In [1]: import numpy as np

In [2]: np.set_printoptions(suppress=True, linewidth=100)

In [3]: mat = np.loadtxt("data.csv", delimiter=",")

In [4]: mat
Out[4]: 
array([[ 1.,  0.,  0.,  0.,  0.,  0.,  0.,  0.,  0.,  0.,  0.,  0.],
       [ 4.,  1.,  0.,  0.,  0.,  0.,  0.,  0.,  0.,  0.,  0.,  0.],
       [ 3., -3.,  1.,  0.,  0.,  0.,  0.,  0.,  0.,  0.,  0.,  0.],
       [ 5., -5.,  4.,  1.,  0.,  0.,  0.,  0.,  0.,  0.,  0.,  0.],
       [ 4.,  0.,  4.,  1.,  1.,  0.,  0.,  0.,  0.,  0.,  0.,  0.],
       [ 4.,  5.,  3., -1.,  4.,  1.,  0.,  0.,  0.,  0.,  0.,  0.],
       [-2.,  2.,  3., -4., -5.,  5.,  1.,  0.,  0.,  0.,  0.,  0.],
       [ 2., -3.,  0.,  0., -2., -3., -4.,  1.,  0.,  0.,  0.,  0.],
       [-2.,  4., -5., -5., -3.,  3., -1., -5.,  1.,  0.,  0.,  0.],
       [ 3.,  1., -3.,  1.,  5.,  0., -2.,  1.,  5.,  1.,  0.,  0.],
       [ 0.,  4.,  2.,  3., -3.,  4., -4.,  0., -5.,  0.,  1.,  0.],
       [ 5.,  4.,  3., -1.,  4., -2.,  5.,  2., -3.,  2., -1.,  1.]])

In [5]: print(np.prod(np.diag(mat)), round(float(np.linalg.det(mat)), 3))
1.0 1.0

In [6]: other = mat[0, 0] * mat[1:] - np.outer(mat[1:, 0], mat[0])

In [7]: other
Out[7]: 
array([[ 0.,  1.,  0.,  0.,  0.,  0.,  0.,  0.,  0.,  0.,  0.,  0.],
       [ 0., -3.,  1.,  0.,  0.,  0.,  0.,  0.,  0.,  0.,  0.,  0.],
       [ 0., -5.,  4.,  1.,  0.,  0.,  0.,  0.,  0.,  0.,  0.,  0.],
       [ 0.,  0.,  4.,  1.,  1.,  0.,  0.,  0.,  0.,  0.,  0.,  0.],
       [ 0.,  5.,  3., -1.,  4.,  1.,  0.,  0.,  0.,  0.,  0.,  0.],
       [ 0.,  2.,  3., -4., -5.,  5.,  1.,  0.,  0.,  0.,  0.,  0.],
       [ 0., -3.,  0.,  0., -2., -3., -4.,  1.,  0.,  0.,  0.,  0.],
       [ 0.,  4., -5., -5., -3.,  3., -1., -5.,  1.,  0.,  0.,  0.],
       [ 0.,  1., -3.,  1.,  5.,  0., -2.,  1.,  5.,  1.,  0.,  0.],
       [ 0.,  4.,  2.,  3., -3.,  4., -4.,  0., -5.,  0.,  1.,  0.],
       [ 0.,  4.,  3., -1.,  4., -2.,  5.,  2., -3.,  2., -1.,  1.]])

In [8]: np.linalg.matrix_rank(other), np.linalg.matrix_rank(mat)
Out[8]: (np.int64(11), np.int64(12))

In [9]: G = mat.T @ mat

In [10]: print(G)
[[129.  -5.  61.  21.  67. -28.  11.  25.  -2.  13.  -5.   5.]
 [ -5. 122.  -5. -29.  13.  44.  12. -14. -23.   9.   0.   4.]
 [ 61.  -5.  98.  18.   7.   5.  21.  28. -39.   3.  -1.   3.]
 [ 21. -29.  18.  55.  24. -22. -18.  24. -12.  -1.   4.  -1.]
 [ 67.  13.   7.  24. 105. -44.  28.  26.  25.  13.  -7.   4.]
 [-28.  44.   5. -22. -44.  64. -12. -22. -11.  -4.   6.  -2.]
 [ 11.  12.  21. -18.  28. -12.  63.   9.  -6.   8.  -9.   5.]
 [ 25. -14.  28.  24.  26. -22.   9.  31.  -6.   5.  -2.   2.]
 [ -2. -23. -39. -12.  25. -11.  -6.  -6.  60.  -1.  -2.  -3.]
 [ 13.   9.   3.  -1.  13.  -4.   8.   5.  -1.   5.  -2.   2.]
 [ -5.   0.  -1.   4.  -7.   6.  -9.  -2.  -2.  -2.   2.  -1.]
 [  5.   4.   3.  -1.   4.  -2.   5.   2.  -3.   2.  -1.   1.]]

In [11]: np.allclose(G, G.T)
Out[11]: True

In [12]: round(float(np.linalg.norm(mat, 1)), 3), np.round(np.linalg.norm(mat, np.inf), 3)
Out[12]: (35.0, np.float64(33.0))

In [13]: np.round(np.linalg.norm(mat, axis=0), 3)
Out[13]: 
array([11.358, 11.045,  9.899,  7.416, 10.247,  8.   ,  7.937,  5.568,  7.746,  2.236,  1.414,
        1.   ])

In [14]: round(np.linalg.norm(mat) ** 2 / np.linalg.norm(mat, 2) ** 2, 3)
Out[14]: np.float64(2.902)

In [15]: other = mat / np.linalg.norm(mat, axis=1, keepdims=True)

In [16]: G = other @ other.T

In [17]: np.round(np.linalg.norm(other, axis=1), 3)
Out[17]: array([1., 1., 1., 1., 1., 1., 1., 1., 1., 1., 1., 1.])

In [18]: print(np.round(np.degrees(np.arccos(np.clip(G[1, 8], -1, 1))), 3))
95.19

In [19]: np.argwhere(np.triu(np.abs(G) > 0.95, 1))
Out[19]: 
array([[0, 1],
       [2, 3]])

In [20]: E = np.loadtxt("block4.csv", delimiter=",")

In [21]: E
Out[21]: 
array([[0., 0., 2., 1., 0., 1., 1., 1., 1., 2., 1.],
       [0., 0., 2., 0., 1., 0., 0., 0., 1., 2., 1.],
       [2., 0., 2., 1., 1., 0., 1., 1., 0., 0., 1.],
       [0., 0., 1., 1., 0., 2., 1., 1., 0., 1., 0.],
       [0., 1., 0., 1., 1., 2., 0., 1., 0., 2., 0.],
       [2., 1., 0., 2., 1., 2., 1., 1., 1., 2., 2.],
       [1., 2., 0., 1., 0., 2., 2., 0., 2., 2., 0.],
       [0., 1., 0., 0., 2., 1., 0., 2., 1., 0., 0.],
       [2., 0., 0., 2., 0., 0., 0., 2., 0., 1., 2.],
       [1., 0., 1., 1., 0., 0., 1., 0., 0., 0., 2.],
       [2., 2., 0., 2., 1., 0., 0., 1., 1., 0., 0.],
       [2., 0., 0., 1., 0., 2., 2., 2., 1., 0., 2.]])

In [22]: other = np.c_[E[:, :9] @ np.array([[1, 1, 3, 2, 3, 0, 0, 3, 0],
    ...:     [3, 1, 3, 1, 3, 3, 2, 0, 1],
    ...:     [1, 0, 3, 3, 1, 3, 1, 0, 0],
    ...:     [2, 1, 2, 1, 3, 3, 1, 0, 2],
    ...:     [2, 1, 1, 0, 2, 0, 2, 1, 1],
    ...:     [2, 1, 0, 3, 1, 3, 1, 0, 1],
    ...:     [0, 0, 0, 2, 3, 2, 0, 3, 0],
    ...:     [3, 0, 0, 1, 2, 1, 1, 0, 2],
    ...:     [1, 3, 3, 3, 2, 0, 0, 0, 0]]), np.array([-1, -1, 1, -3, -3, -3, 1, 3, 1, -2, 2, 0])]

In [23]: other
Out[23]: 
array([[10.,  5., 11., 16., 13., 15.,  5.,  3.,  5., -1.],
       [ 5.,  4., 10.,  9.,  6.,  6.,  4.,  1.,  1., -1.],
       [11.,  4., 15., 14., 18., 12.,  6., 10.,  5.,  1.],
       [10.,  3.,  5., 13., 11., 15.,  5.,  3.,  6., -3.],
       [14.,  5.,  6.,  9., 12., 13.,  8.,  1.,  8., -3.],
       [19., 11., 17., 19., 26., 18.,  9., 10., 10., -3.],
       [15., 12., 17., 21., 24., 19.,  7.,  9.,  6.,  1.],
       [16.,  7.,  8.,  9., 14.,  8.,  9.,  2.,  8.,  3.],
       [12.,  4., 10.,  8., 16.,  8.,  4.,  6.,  8.,  1.],
       [ 4.,  2.,  8.,  8., 10.,  8.,  2.,  6.,  2., -2.],
       [18., 10., 20., 12., 24., 13.,  9.,  7.,  9.,  2.],
       [15.,  8., 11., 20., 23., 15.,  5., 12.,  8.,  0.]])

In [24]: print(np.linalg.matrix_rank(other))
10

In [25]: np.round(np.linalg.norm(np.linalg.qr(E)[0].T @ other, axis=0) ** 2 / ((other ** 2).sum(axis=0) + 1e-12), 3)
Out[25]: array([1., 1., 1., 1., 1., 1., 1., 1., 1., 1.])

In [26]: np.round(np.linalg.lstsq(E, other[:, 0])[0], 3) + 0
Out[26]: array([1., 3., 1., 2., 2., 2., 0., 3., 1., 0., 0.])

In [27]: K = np.loadtxt("test10.csv", delimiter=",")

In [28]: K.round(3)
Out[28]: 
array([[0.25 , 0.25 , 0.25 , 0.25 , 0.   , 0.   ],
       [0.   , 0.5  , 0.   , 0.5  , 0.   , 0.   ],
       [0.2  , 0.   , 0.2  , 0.2  , 0.2  , 0.2  ],
       [0.   , 0.   , 0.   , 1.   , 0.   , 0.   ],
       [0.333, 0.   , 0.333, 0.   , 0.333, 0.   ],
       [0.25 , 0.   , 0.25 , 0.   , 0.25 , 0.25 ]])

In [29]: print(np.linalg.lstsq(K[:-1].T, K[-1])[2])
5

In [30]: np.abs(np.diag(np.linalg.qr(K)[1])) > 1e-9
Out[30]: array([ True,  True, False,  True,  True,  True])
